$ python3 -q
>>> import numpy as np
>>> import numpy.linalg as la
>>> np.set_printoptions(suppress=True, linewidth=100)
>>> data = np.array([[1, -1, 1, -1, 1, -1, 1, -1],
...     [1, 1, -1, -1, 1, 1, -1, -1],
...     [1, -1, -1, 1, 1, -1, -1, 1]])
>>> data
array([[ 1, -1,  1, -1,  1, -1,  1, -1],
       [ 1,  1, -1, -1,  1,  1, -1, -1],
       [ 1, -1, -1,  1,  1, -1, -1,  1]])
>>> # columns 0 and 4 are equal
>>> C2 = data.T @ data
>>> print(np.diag(C2))
[3 3 3 3 3 3 3 3]
>>> C2
array([[ 3, -1, -1, -1,  3, -1, -1, -1],
       [-1,  3, -1, -1, -1,  3, -1, -1],
       [-1, -1,  3, -1, -1, -1,  3, -1],
       [-1, -1, -1,  3, -1, -1, -1,  3],
       [ 3, -1, -1, -1,  3, -1, -1, -1],
       [-1,  3, -1, -1, -1,  3, -1, -1],
       [-1, -1,  3, -1, -1, -1,  3, -1],
       [-1, -1, -1,  3, -1, -1, -1,  3]])
>>> la.matrix_rank(C2)
np.int64(3)
>>> np.round(la.svd(data, compute_uv=False) ** 2, 3)
array([8., 8., 8.])
>>> np.round(la.svd(data, compute_uv=False), 3)
array([2.828, 2.828, 2.828])
>>> print(np.count_nonzero(data))
24
>>> print(round(float(la.norm(data)), 3))
4.899
>>> la.matrix_rank(data)
np.int64(3)
>>> out = data[0, 0] * data[1:] - np.outer(data[1:, 0], data[0])
>>> out
array([[ 0,  2, -2,  0,  0,  2, -2,  0],
       [ 0,  0, -2,  2,  0,  0, -2,  2]])
>>> print(data[:, 0] / data[0, 0])
[1. 1. 1.]
>>> np.flatnonzero(~out.round(6).any(axis=1))
array([], dtype=int64)
>>> round(float(la.norm(data, 1)), 3), round(float(la.norm(data, np.inf)), 3)
(3.0, 8.0)
>>> print(np.round(la.norm(data, axis=0), 3))
[1.732 1.732 1.732 1.732 1.732 1.732 1.732 1.732]
>>> data[2] @ data[0]
np.int64(0)
>>> left, sigma, VT = la.svd(data, full_matrices=False)
>>> np.round(VT @ VT.T, 3) + 0
array([[1., 0., 0.],
       [0., 1., 0.],
       [0., 0., 1.]])
>>> sigma / sigma[0]
array([1., 1., 1.])
>>> sigma.round(3)
array([2.828, 2.828, 2.828])
>>> print(np.round(left.T @ left, 3) + 0)
[[1. 0. 0.]
 [0. 1. 0.]
 [0. 0. 1.]]
>>> m1 = np.load("a.npy")
>>> m1
array([[-0.4,  2. , -0.8],
       [ 0.1, -2. , -3. ],
       [ 0.2,  0. , -0.4]])
>>> np.round(np.poly(m1), 3)
array([1.  , 2.8 , 1.72, 1.76])
>>> np.kron(np.eye(2, dtype=int), m1)
array([[-0.4,  2. , -0.8, -0. ,  0. , -0. ],
       [ 0.1, -2. , -3. ,  0. , -0. , -0. ],
       [ 0.2,  0. , -0.4,  0. ,  0. , -0. ],
       [-0. ,  0. , -0. , -0.4,  2. , -0.8],
       [ 0. , -0. , -0. ,  0.1, -2. , -3. ],
       [ 0. ,  0. , -0. ,  0.2,  0. , -0.4]])
>>> np.round(la.eigvals(m1), 3)
array([-0.206+0.833j, -0.206-0.833j, -2.388+0.j   ])
>>> q, evecs = la.qr(m1[:, :2])[0], la.qr(m1[:, 2:])[0]
>>> sigma = la.svd(q.T @ evecs, compute_uv=False)
>>> (sigma > 0.9).sum()
np.int64(0)
>>> t3 = np.stack([m1, 4 * m1, m1[::-1]])
>>> t3.sum(axis=0)
array([[ -1.8,  10. ,  -4.4],
       [  0.6, -12. , -18. ],
       [  0.6,   2. ,  -2.8]])
>>> t3.shape
(3, 3, 3)
>>> la.matrix_rank(t3.reshape(3, -1))
np.int64(2)
>>> print(np.round(np.einsum("bij,cij->bc", t3, t3), 3))
[[ 18.01  72.04  13.49]
 [ 72.04 288.16  53.96]
 [ 13.49  53.96  18.01]]
>>> q, R = la.qr(m1)
>>> q.round(3)
array([[-0.873,  0.053,  0.485],
       [ 0.218, -0.847,  0.485],
       [ 0.436,  0.529,  0.728]])
>>> round(abs(R[0, 0]), 3), np.round(la.norm(m1[:, 0]), 3)
(np.float64(0.458), np.float64(0.458))
>>> round(np.trace(q @ q.T), 3)
np.float64(3.0)
>>> R.round(3)
array([[ 0.458, -2.182, -0.131],
       [ 0.   ,  1.799,  2.286],
       [ 0.   ,  0.   , -2.134]])
>>> q = m1.astype(float).copy()
>>> for j in range(3):
...     q[:, j] -= q[:, :j] @ (q[:, :j].T @ q[:, j])
...     q[:, j] /= la.norm(q[:, j])
... 
>>> print(q.round(3))
[[-0.873  0.053 -0.485]
 [ 0.218 -0.847 -0.485]
 [ 0.436  0.529 -0.728]]
>>> np.round(q.T @ m1, 3) + 0
array([[ 0.458, -2.182, -0.131],
       [ 0.   ,  1.799,  2.286],
       [ 0.   ,  0.   ,  2.134]])
>>> A = np.loadtxt("block17.csv", delimiter=",")
>>> print(A)
[[21.352 44.729  2.609]
 [22.149 46.155  3.645]
 [18.972 44.219  5.126]
 [20.523 46.365  5.588]
 [18.37  44.747  4.914]
 [19.329 44.079  4.831]
 [18.649 45.938  5.793]
 [19.58  45.61   4.274]
 [18.763 44.843  4.443]
 [21.039 44.891  4.663]
 [21.058 43.978  4.78 ]
 [18.508 45.919  3.441]
 [19.937 45.324  5.539]
 [19.414 43.866  4.692]
 [20.867 43.498  5.261]
 [20.531 45.208  2.898]
 [19.714 44.611  3.081]
 [20.914 44.266  4.312]
 [19.739 43.517  5.32 ]
 [21.732 44.715  6.526]
 [19.729 45.294  6.283]
 [19.772 44.563  4.507]
 [17.308 44.763  4.044]
 [18.521 43.948  5.433]
 [21.364 44.811  4.98 ]
 [20.284 43.813  5.798]]
>>> vec = np.array([2, 1, 0])
>>> y = A @ vec
>>> np.round(la.pinv(A) @ A, 3) + 0
array([[1., 0., 0.],
       [0., 1., 0.],
       [0., 0., 1.]])
>>> np.round(la.lstsq(A, y)[0], 3) + 0
array([2., 1., 0.])
>>> rng = np.random.default_rng(81)
>>> y = y + 0.1 * rng.normal(size=26)
>>> y.round(3)
array([87.49 , 90.531, 82.091, 87.461, 81.61 , 82.741, 83.37 , 84.885, 82.344, 87.036, 86.153,
       83.072, 85.23 , 82.512, 85.273, 86.34 , 84.057, 86.151, 82.883, 88.314, 84.771, 83.991,
       79.325, 80.986, 87.595, 84.322])
>>> coef, *_ = la.lstsq(A, y)
>>> round(float(la.norm(y - A @ coef)), 3)
0.411
>>> out = A / la.norm(A, axis=1, keepdims=True)
>>> C2 = out @ out.T
>>> np.round(la.norm(out, axis=1), 3)
array([1., 1., 1., 1., 1., 1., 1., 1., 1., 1., 1., 1., 1., 1., 1., 1., 1., 1., 1., 1., 1., 1., 1.,
       1., 1., 1.])
>>> C2[13].round(3)
array([0.999, 0.999, 1.   , 1.   , 1.   , 1.   , 0.999, 1.   , 1.   , 1.   , 1.   , 0.999, 1.   ,
       1.   , 0.999, 0.999, 0.999, 1.   , 1.   , 0.999, 1.   , 1.   , 0.999, 1.   , 1.   , 1.   ])
>>> print((C2 - 2 * np.eye(26)).round(6).argmax(axis=1))
[ 1 17 23 12  8 13 23  8  7 17 24 22  3  5 24 16 15  9  3 25 12 13 11  2 10 18]
>>> round(np.degrees(np.arccos(np.clip(C2[13, 16], -1, 1))), 3)
np.float64(1.972)
>>> out = np.c_[A[:, :2] @ np.array([[6, 9], [-6, 3]]), np.array([-2, 1, 0, 2, -1, 2, 1, 1, 0, 0, 1, 2, -1, 1, -2, -2, 1, 1, -1, 2, 1, 0, -2, 1, 1, -2])]
>>> out.round(3)
array([[-140.262,  326.355,   -2.   ],
       [-144.036,  337.806,    1.   ],
       [-151.482,  303.405,    0.   ],
       [-155.052,  323.802,    2.   ],
       [-158.262,  299.571,   -1.   ],
       [-148.5  ,  306.198,    2.   ],
       [-163.734,  305.655,    1.   ],
       [-156.18 ,  313.05 ,    1.   ],
       [-156.48 ,  303.396,    0.   ],
       [-143.112,  324.024,    0.   ],
       [-137.52 ,  321.456,    1.   ],
       [-164.466,  304.329,    2.   ],
       [-152.322,  315.405,   -1.   ],
       [-146.712,  306.324,    1.   ],
       [-135.786,  318.297,   -2.   ],
       [-148.062,  320.403,   -2.   ],
       [-149.382,  311.259,    1.   ],
       [-140.112,  321.024,    1.   ],
       [-142.668,  308.202,   -1.   ],
       [-137.898,  329.733,    2.   ],
       [-153.39 ,  313.443,    1.   ],
       [-148.746,  311.637,    0.   ],
       [-164.73 ,  290.061,   -2.   ],
       [-152.562,  298.533,    1.   ],
       [-140.682,  326.709,    1.   ],
       [-141.174,  313.995,   -2.   ]])
>>> np.round(la.norm(la.qr(A)[0].T @ out, axis=0) ** 2 / ((out ** 2).sum(axis=0) + 1e-12), 3)
array([1.   , 1.   , 0.056])
>>> la.matrix_rank(np.c_[A, out])
np.int64(4)
